% python3 -q
>>> import numpy as np
>>> np.set_printoptions(precision=2, suppress=True, linewidth=160)
>>> rd = lambda a: np.round(a, 2) + 0
>>> K = np.load("m.npy")
>>> K
array([[  6,  10,   6,  -6, -10,  -6],
       [  8,   8,  16,  -8,  -8, -16],
       [ 18,  14,  14, -18, -14, -14],
       [  0,   0,   0,  -9, -15,  -9],
       [  0,   0,   0, -12, -12, -24],
       [  0,   0,   0, -27, -21, -21]])
>>> Y = K / np.linalg.norm(K, axis=1, keepdims=True)
>>> gram = Y @ Y.T
>>> rd(gram)
array([[1.  , 0.87, 0.95, 0.71, 0.62, 0.67],
       [0.87, 1.  , 0.92, 0.62, 0.71, 0.65],
       [0.95, 0.92, 1.  , 0.67, 0.65, 0.71],
       [0.71, 0.62, 0.67, 1.  , 0.87, 0.95],
       [0.62, 0.71, 0.65, 0.87, 1.  , 0.92],
       [0.67, 0.65, 0.71, 0.95, 0.92, 1.  ]])
>>> np.linalg.matrix_power(K, 2)
array([[ 224,  224,  280,  112,  112,  140],
       [ 400,  368,  400,  200,  184,  200],
       [ 472,  488,  528,  236,  244,  264],
       [   0,    0,    0,  504,  504,  630],
       [   0,    0,    0,  900,  828,  900],
       [   0,    0,    0, 1062, 1098, 1188]])
>>> np.trace(K)
np.int64(-14)
>>> rd(np.abs(np.linalg.eigvals(K)).max())
np.float64(50.64)
>>> np.allclose(K, K.T)
False
>>> (K + K.T) / 2
array([[  6. ,   9. ,  12. ,  -3. ,  -5. ,  -3. ],
       [  9. ,   8. ,  15. ,  -4. ,  -4. ,  -8. ],
       [ 12. ,  15. ,  14. ,  -9. ,  -7. ,  -7. ],
       [ -3. ,  -4. ,  -9. ,  -9. , -13.5, -18. ],
       [ -5. ,  -4. ,  -7. , -13.5, -12. , -22.5],
       [ -3. ,  -8. ,  -7. , -18. , -22.5, -21. ]])
>>> (K - K.T) / 2
array([[ 0. ,  1. , -6. , -3. , -5. , -3. ],
       [-1. ,  0. ,  1. , -4. , -4. , -8. ],
       [ 6. , -1. ,  0. , -9. , -7. , -7. ],
       [ 3. ,  4. ,  9. ,  0. , -1.5,  9. ],
       [ 5. ,  4. ,  7. ,  1.5,  0. , -1.5],
       [ 3. ,  8. ,  7. , -9. ,  1.5,  0. ]])
